$ python3 -q
>>> import numpy as np
>>> import numpy.linalg as la
>>> np.set_printoptions(precision=3, suppress=True, linewidth=160)
>>> E = np.load("run10.npy")
>>> E
array([[-2,  7, -1],
       [-9,  9,  2],
       [-9, -1,  2],
       [-2,  7, -1]])
>>> proj = E @ la.solve(E.T @ E, E.T)
>>> np.round((np.eye(4) - proj) @ E, 3) + 0
array([[0., 0., 0.],
       [0., 0., 0.],
       [0., 0., 0.],
       [0., 0., 0.]])
>>> np.trace(proj)
np.float64(3.0)
>>> proj.round(3) + 0
array([[0.5, 0. , 0. , 0.5],
       [0. , 1. , 0. , 0. ],
       [0. , 0. , 1. , 0. ],
       [0.5, 0. , 0. , 0.5]])
>>> np.allclose(proj @ proj, proj)
True
>>> proj @ E[:, 1]
array([ 7.,  9., -1.,  7.])
>>> np.diag(proj)
array([0.5, 1. , 1. , 0.5])
>>> Q = E.astype(float).copy()
>>> for j in range(3):
...     Q[:, j] -= Q[:, :j] @ (Q[:, :j].T @ Q[:, j])
...     Q[:, j] /= la.norm(Q[:, j])
... 
>>> np.round(Q.T @ Q, 3) + 0
array([[1., 0., 0.],
       [0., 1., 0.],
       [0., 0., 1.]])
>>> np.round(Q.T @ E, 3) + 0
array([[13.038, -7.67 , -2.454],
       [ 0.   , 11.008, -1.528],
       [ 0.   ,  0.   ,  1.281]])
>>> A2 = E[0, 0] * E[1:] - np.outer(E[1:, 0], E[0])
>>> A2
array([[  0,  45, -13],
       [  0,  65, -13],
       [  0,   0,   0]])
>>> la.matrix_rank(A2), la.matrix_rank(E)
(np.int64(2), np.int64(3))
>>> E[:, 0] / E[0, 0]
array([1. , 4.5, 4.5, 1. ])
>>> A2 = np.array([[2, 2], [3, 1], [-3, 3], [1, 3], [-1, -3]])
>>> Z = np.array([[1, 1, 0], [1, 1, 0]])
>>> mat = A2 @ Z
>>> mat
array([[ 4,  4,  0],
       [ 4,  4,  0],
       [ 0,  0,  0],
       [ 4,  4,  0],
       [-4, -4,  0]])
>>> Q, Rm = la.qr(E)
>>> np.round(Q.T @ Q, 3) + 0
array([[1., 0., 0.],
       [0., 1., 0.],
       [0., 0., 1.]])
>>> Q.shape, Rm.shape
((4, 3), (3, 3))
>>> Q @ Rm
array([[-2.,  7., -1.],
       [-9.,  9.,  2.],
       [-9., -1.,  2.],
       [-2.,  7., -1.]])
>>> U, sigma, vt = la.svd(mat)
>>> evecs = vt[:(sigma > 1e-8).sum()]
>>> rng = np.random.default_rng(81012)
>>> vec = mat[1] + -3 * mat[4] + rng.integers(2) * np.eye(3)[2]
>>> vec
array([16., 16.,  1.])
>>> np.allclose(evecs.T @ evecs @ vec, vec)
False
>>> evecs.T @ evecs
array([[0.5, 0.5, 0. ],
       [0.5, 0.5, 0. ],
       [0. , 0. , 0. ]])
>>> np.round(la.norm(vec - evecs.T @ evecs @ vec), 3)
np.float64(1.0)
>>> la.matrix_rank(np.vstack([mat, vec]))
np.int64(2)
>>> np.diag(evecs.T @ evecs)
array([0.5, 0.5, 0. ])
>>> np.abs(mat).max()
np.int64(4)
>>> mat.sum(axis=1)
array([ 8,  8,  0,  8, -8])
>>> mat - mat[0]
array([[ 0,  0,  0],
       [ 0,  0,  0],
       [-4, -4,  0],
       [ 0,  0,  0],
       [-8, -8,  0]])
>>> mat.shape
(5, 3)
>>> np.round(la.norm(mat), 3)
np.float64(11.314)
>>> r0 = np.array([3, 1, -1])
>>> np.correlate(mat[0], mat[3], "full")
array([ 0, 16, 32, 16,  0])
>>> np.polyval(r0, mat[0])
array([51, 51, -1])
>>> F = np.maximum(np.array([[5, -5],
...     [0, -2],
...     [-3, -2],
...     [2, -1],
...     [1, -4],
...     [-4, 0],
...     [-3, -3],
...     [-5, 2],
...     [-2, -5],
...     [5, 3],
...     [3, -2],
...     [1, 5],
...     [0, 0],
...     [-2, 3],
...     [-2, 2],
...     [-1, -2],
...     [3, 0],
...     [4, 3],
...     [2, 1],
...     [5, 4],
...     [-5, 4],
...     [1, -1],
...     [-5, 5]]) @ np.array([[3, -3, 0], [1, -1, -1]]) + np.array([2, 1, 1]), 0)
>>> F
array([[12,  0,  6],
       [ 0,  3,  3],
       [ 0, 12,  3],
       [ 7,  0,  2],
       [ 1,  2,  5],
       [ 0, 13,  1],
       [ 0, 13,  4],
       [ 0, 14,  0],
       [ 0, 12,  6],
       [20,  0,  0],
       [ 9,  0,  3],
       [10,  0,  0],
       [ 2,  1,  1],
       [ 0,  4,  0],
       [ 0,  5,  0],
       [ 0,  6,  3],
       [11,  0,  1],
       [17,  0,  0],
       [ 9,  0,  0],
       [21,  0,  0],
       [ 0, 12,  0],
       [ 4,  0,  2],
       [ 0, 11,  0]])
>>> t3 = np.stack([F, -2 * F, F[::-1]])
>>> (t3 @ F.T).shape
(3, 23, 23)
>>> la.matrix_rank(t3)
array([3, 3, 3])
>>> la.matrix_rank(t3.reshape(3, -1))
np.int64(2)
>>> np.einsum("bij,cij->bc", t3, t3)
array([[ 3065, -6130,  1050],
       [-6130, 12260, -2100],
       [ 1050, -2100,  3065]])
>>> proj = F @ la.solve(F.T @ F, F.T)
>>> np.trace(proj)
np.float64(3.0)
>>> np.round(proj @ F[:, 0], 3) + 0
array([12.,  0.,  0.,  7.,  1.,  0.,  0.,  0.,  0., 20.,  9., 10.,  2.,  0.,  0.,  0., 11., 17.,  9., 21.,  0.,  4.,  0.])
>>> np.round(la.eigvalsh(proj), 3) + 0
array([0., 0., 0., 0., 0., 0., 0., 0., 0., 0., 0., 0., 0., 0., 0., 0., 0., 0., 0., 0., 1., 1., 1.])
>>> dist = la.norm(F[:, None] - F[None], axis=-1)
>>> dist[:5, :5]
array([[ 0.   , 12.728, 17.234,  6.403, 11.225],
       [12.728,  0.   ,  9.   ,  7.681,  2.449],
       [17.234,  9.   ,  0.   , 13.928, 10.247],
       [ 6.403,  7.681, 13.928,  0.   ,  7.   ],
       [11.225,  2.449, 10.247,  7.   ,  0.   ]])
>>> (dist + 1e9 * np.eye(23)).round(6).argmin(axis=1)
array([10,  4,  6, 10,  1,  7,  2,  5,  6, 19,  3, 18, 21, 14, 13,  1, 11,  9, 11,  9, 22, 12, 20])
>>> np.unravel_index(dist.round(6).argmax(), dist.shape)
(np.int64(7), np.int64(19))
>>> A2 = np.array([[0, -2, 2, 0, 2, 0],
...     [-2, 0, -1, 2, 2, -1],
...     [2, 2, -2, -2, 1, 0],
...     [-2, -2, 0, 1, 1, -2],
...     [1, 2, -2, 1, -1, -2],
...     [1, -1, 0, 1, 1, 0]])
>>> data = A2 - A2.T
>>> data
array([[ 0,  0,  0,  2,  1, -1],
       [ 0,  0, -3,  4,  0,  0],
       [ 0,  3,  0, -2,  3,  0],
       [-2, -4,  2,  0,  0, -3],
       [-1,  0, -3,  0,  0, -3],
       [ 1,  0,  0,  3,  3,  0]])
>>> # skew, so no eigenvalue has a real part
>>> def softmax(z):
...     e = np.exp(z - z.max(axis=-1, keepdims=True))
...     return e / e.sum(axis=-1, keepdims=True)
... 
>>> softmax(data).sum(axis=1)
array([1., 1., 1., 1., 1., 1.])
>>> att = data @ data.T / np.sqrt(6)
>>> np.round(softmax(att)[3] @ data, 3) + 0
array([-2., -4.,  2.,  0.,  0., -3.])
>>> A2 = data + rng.integers(-2, 3, (6, 4)) @ rng.integers(-2, 3, (4, 6))
>>> A2
array([[ -6,   6,  -1,   3,   5,  -5],
       [ -4,   8,  -3,   6,   1,  -2],
       [ -4,   7,  -2,  -4,   5,  -4],
       [ -8,   6,   1,  -3,   4, -11],
       [  5,  -2,  -1,   2,  -6,   3],
       [  3,   6,   2,   1,   1,  -2]])
>>> A2 - data
array([[-6,  6, -1,  1,  4, -4],
       [-4,  8,  0,  2,  1, -2],
       [-4,  4, -2, -2,  2, -4],
       [-6, 10, -1, -3,  4, -8],
       [ 6, -2,  2,  2, -6,  6],
       [ 2,  6,  2, -2, -2, -2]])
>>> np.abs(A2 - data).sum(axis=1)
array([22, 17, 18, 32, 24, 16])
>>> feats = np.loadtxt("data.csv", delimiter=",")
>>> feats
array([[ 0.5  ,  0.2  ,  0.989,  0.9  , -1.8  ],
       [-1.2  , -1.6  , -8.018, -0.2  ,  1.   ],
       [-0.3  , -1.   , -5.012, -0.1  ,  0.2  ],
       [ 0.4  , -0.3  , -1.473,  0.9  , -1.4  ],
       [ 0.8  , -1.3  , -6.505, -0.2  , -0.8  ],
       [-0.1  ,  1.3  ,  6.476,  1.9  ,  0.9  ],
       [ 1.7  ,  0.1  ,  0.506, -1.2  ,  0.9  ],
       [ 1.3  ,  1.1  ,  5.483, -0.1  ,  0.   ],
       [ 0.1  ,  0.9  ,  4.49 , -1.7  , -0.5  ],
       [-1.1  ,  0.   ,  0.002,  0.8  ,  1.2  ],
       [ 0.8  , -0.1  , -0.523, -0.9  ,  0.   ],
       [ 0.6  ,  0.   ,  0.006, -0.6  , -0.1  ],
       [-0.1  ,  0.4  ,  1.972, -1.   ,  1.1  ],
       [-0.4  ,  1.   ,  5.007, -1.5  ,  0.   ],
       [-1.1  ,  0.1  ,  0.486, -0.1  ,  0.3  ]])
>>> # column 2 dominates
>>> A2 = feats / np.sqrt((feats ** 2).mean(axis=1, keepdims=True))
>>> la.matrix_rank(A2) == la.matrix_rank(feats)
np.True_
>>> A2[3]
array([ 0.393, -0.294, -1.446,  0.883, -1.374])
>>> la.matrix_rank(feats - feats.mean(axis=1, keepdims=True))
np.int64(4)
>>> la.norm(A2, axis=1)
array([2.236, 2.236, 2.236, 2.236, 2.236, 2.236, 2.236, 2.236, 2.236, 2.236, 2.236, 2.236, 2.236, 2.236, 2.236])
>>> A2 = np.array([[0, 3, 1], [1, 2, 1], [3, 1, 2], [1, 3, 0], [1, 1, 0]])
>>> la.matrix_rank(feats @ A2)
np.int64(3)
>>> la.matrix_rank(np.vstack([feats, A2.T]))
np.int64(5)
>>> arr = np.array([[2.0, -4.0, 3.0, 0.0],
...     [2.0, -7.0, 6.0, 0.0],
...     [2.0, -10.0, 9.0, 0.0],
...     [-1.0, -4.0, 3.0, 3.0]])
>>> arr.reshape(-1, 2)
array([[  2.,  -4.],
       [  3.,   0.],
       [  2.,  -7.],
       [  6.,   0.],
       [  2., -10.],
       [  9.,   0.],
       [ -1.,  -4.],
       [  3.,   3.]])
>>> t3 = arr.reshape(4, 2, -1)
>>> np.swapaxes(t3, 1, 2)[3]
array([[-1.,  3.],
       [-4.,  3.]])
>>> t3.sum(axis=1)
array([[  5.,  -4.],
       [  8.,  -7.],
       [ 11., -10.],
       [  2.,  -1.]])
>>> X = rng.normal(size=(13, 4))
>>> X = 20 * X / la.norm(X, axis=1, keepdims=True)
>>> X
array([[ 12.984,   8.99 ,  12.065,  -2.246],
       [ 15.436,   3.737,   4.57 ,  11.264],
       [ 11.472, -15.278,   3.379,  -4.853],
       [  0.335,   7.214, -17.343,   6.86 ],
       [ -6.293,   8.554,  15.776,   6.192],
       [ 11.351, -16.369,  -1.763,   0.342],
       [ -6.652, -12.843,   6.897, -11.968],
       [  9.603, -11.771,  -6.848, -11.06 ],
       [  2.241,   6.398,  -4.47 ,  18.277],
       [-14.115,  12.8  ,   2.847,   5.367],
       [ 13.001,   0.655,  13.395,   7.15 ],
       [ -1.402,  19.883,  -0.431,  -1.585],
       [ 14.582,   5.312, -12.593,  -0.738]])
>>> dist = la.norm(X[:, None] - X[None], axis=-1)
>>> np.flatnonzero(dist[10] < dist.mean() / 2)
array([ 1, 10])
>>> la.matrix_rank(dist ** 2)
np.int64(5)
>>> dist[10].round(6).argsort(kind="stable")[:4]
array([10,  1,  0,  4])
>>> dist[:5, :5]
array([[ 0.   , 16.502, 25.951, 33.33 , 21.372],
       [16.502,  0.   , 25.269, 27.197, 25.429],
       [25.951, 25.269,  0.   , 34.591, 34.048],
       [33.33 , 27.197, 34.591,  0.   , 33.809],
       [21.372, 25.429, 34.048, 33.809,  0.   ]])
>>> (dist + 1e9 * np.eye(13)).round(6).argmin(axis=1)
array([10, 10,  5, 12,  9,  2,  2,  2,  3,  4,  1,  9,  3])
>>> la.norm(X, axis=1)
array([20., 20., 20., 20., 20., 20., 20., 20., 20., 20., 20., 20., 20.])
